$ python -q
>>> import numpy as np
>>> from numpy import linalg as LA
>>> np.set_printoptions(precision=3, suppress=True, linewidth=140, legacy="1.25")
>>> basis = np.array([[2, 1, 2, 3, 3], [4, 3, 1, 3, 4]])
>>> rng = np.random.default_rng(327)
>>> K = rng.normal(size=(31, 2)) @ basis + np.array([-1, -1, 1, 0, 2])
>>> K
array([[ -2.942,  -2.52 ,   0.705,  -1.265,   0.186],
       [ -3.307,  -2.278,  -0.934,  -3.088,  -1.213],
       [ -4.048,  -3.444,   0.71 ,  -1.814,  -0.734],
       [  4.632,   2.454,   4.717,   6.533,   9.171],
       [  3.089,   2.053,   2.065,   3.11 ,   6.118],
       [  0.009,  -1.275,   4.348,   3.852,   5.073],
       [  2.464,   1.654,   1.699,   2.431,   5.353],
       [ -1.36 ,  -1.354,   1.162,  -0.018,   1.808],
       [ -9.181,  -5.639,  -5.535, -10.626,  -9.175],
       [  2.01 ,   1.266,   1.729,   2.234,   4.994],
       [  0.797,   0.503,   0.985,   0.884,   3.488],
       [  3.62 ,   1.75 ,   4.301,   5.611,   8.051],
       [ -1.082,  -0.837,   0.305,  -0.736,   1.469],
       [  4.21 ,   1.832,   5.528,   7.133,   9.36 ],
       [-10.316,  -6.715,  -5.143, -10.801,  -9.858],
       [-11.476,  -8.402,  -2.982,  -9.22 ,  -9.385],
       [ -1.533,  -1.546,   1.306,   0.039,   1.76 ],
       [ -0.835,  -0.899,   1.109,   0.192,   2.21 ],
       [  5.342,   4.031,   1.764,   3.935,   7.794],
       [ -6.477,  -4.965,  -0.8  ,  -4.539,  -3.764],
       [  2.699,   2.401,   0.045,   0.895,   4.446],
       [ -4.276,  -3.903,   1.519,  -1.119,  -0.384],
       [ -0.941,  -0.968,   1.052,   0.081,   2.084],
       [ -6.354,  -4.814,  -0.944,  -4.621,  -3.758],
       [  0.568,  -0.952,   4.775,   4.559,   5.823],
       [  5.42 ,   3.005,   5.036,   7.246,  10.041],
       [ -5.261,  -4.231,   0.042,  -3.088,  -2.189],
       [ -3.199,  -3.356,   2.57 ,   0.471,   1.215],
       [ -2.558,  -1.616,  -1.049,  -2.828,  -0.665],
       [ -4.16 ,  -3.649,   1.047,  -1.533,  -0.602],
       [ -0.069,  -0.212,   0.963,   0.429,   2.751]])
>>> basis = K[[5, 1]].astype(float)
>>> for _ in range(5):
...     z = LA.norm(K[:, None] - basis, axis=-1).argmin(axis=1)
...     basis = np.array([K[z == j].mean(axis=0) for j in range(2)])
... 
>>> z
array([1, 1, 1, 0, 0, 0, 0, 0, 1, 0, 0, 0, 0, 0, 1, 1, 0, 0, 0, 1, 0, 1, 0, 1, 0, 0, 1, 1, 1, 1, 0])
>>> basis[1] - basis[0]
array([-7.272, -4.989, -3.213, -6.849, -8.202])
>>> np.abs(basis[1] - basis[0]).argmax()
4
>>> np.bincount(z)
array([18, 13])
>>> Y = np.array([[1, 0, -1], [2, 1, -2], [-3, 0, 3], [-2, -3, -1], [3, -1, -1]])
>>> LA.matrix_rank(np.vstack([K, Y.T]))
5
>>> left, sig, Vt = LA.svd(K)
>>> evecs = Vt[:(sig > 1e-8).sum()]
>>> x0 = K[4] + 5 * K[23] + rng.integers(2) * np.eye(5)[4]
>>> x0
array([-28.683, -22.018,  -2.653, -19.994, -12.671])
>>> LA.matrix_rank(np.vstack([K, x0]))
3
>>> left, sig = LA.svd(K)
Traceback (most recent call last):
  File "<python-input-20>", line 1, in <module>
    left, sig = LA.svd(K)
    ^^^^^^^^^
ValueError: too many values to unpack (expected 2)
>>> left, sig, Vt = LA.svd(K, full_matrices=False)
>>> left.shape, sig.shape, Vt.shape
((31, 5), (5,), (5, 5))
>>> np.abs(left[:, 0]).round(6).argmax()
14
>>> Ac = K - K.mean(axis=0)
>>> left, sig, Vt = LA.svd(Ac, full_matrices=False)
>>> LA.matrix_rank(Ac)
2
>>> np.round(sig ** 2 / (sig ** 2).sum(), 3) + 0
array([0.959, 0.041, 0.   , 0.   , 0.   ])
>>> np.round(Ac.mean(axis=0), 3) + 0
array([0., 0., 0., 0., 0.])
>>> sig.round(3) + 0
array([49.545, 10.285,  0.   ,  0.   ,  0.   ])
>>> round(float((sig ** 2).sum() ** 2 / (sig ** 4).sum()), 3)
1.086
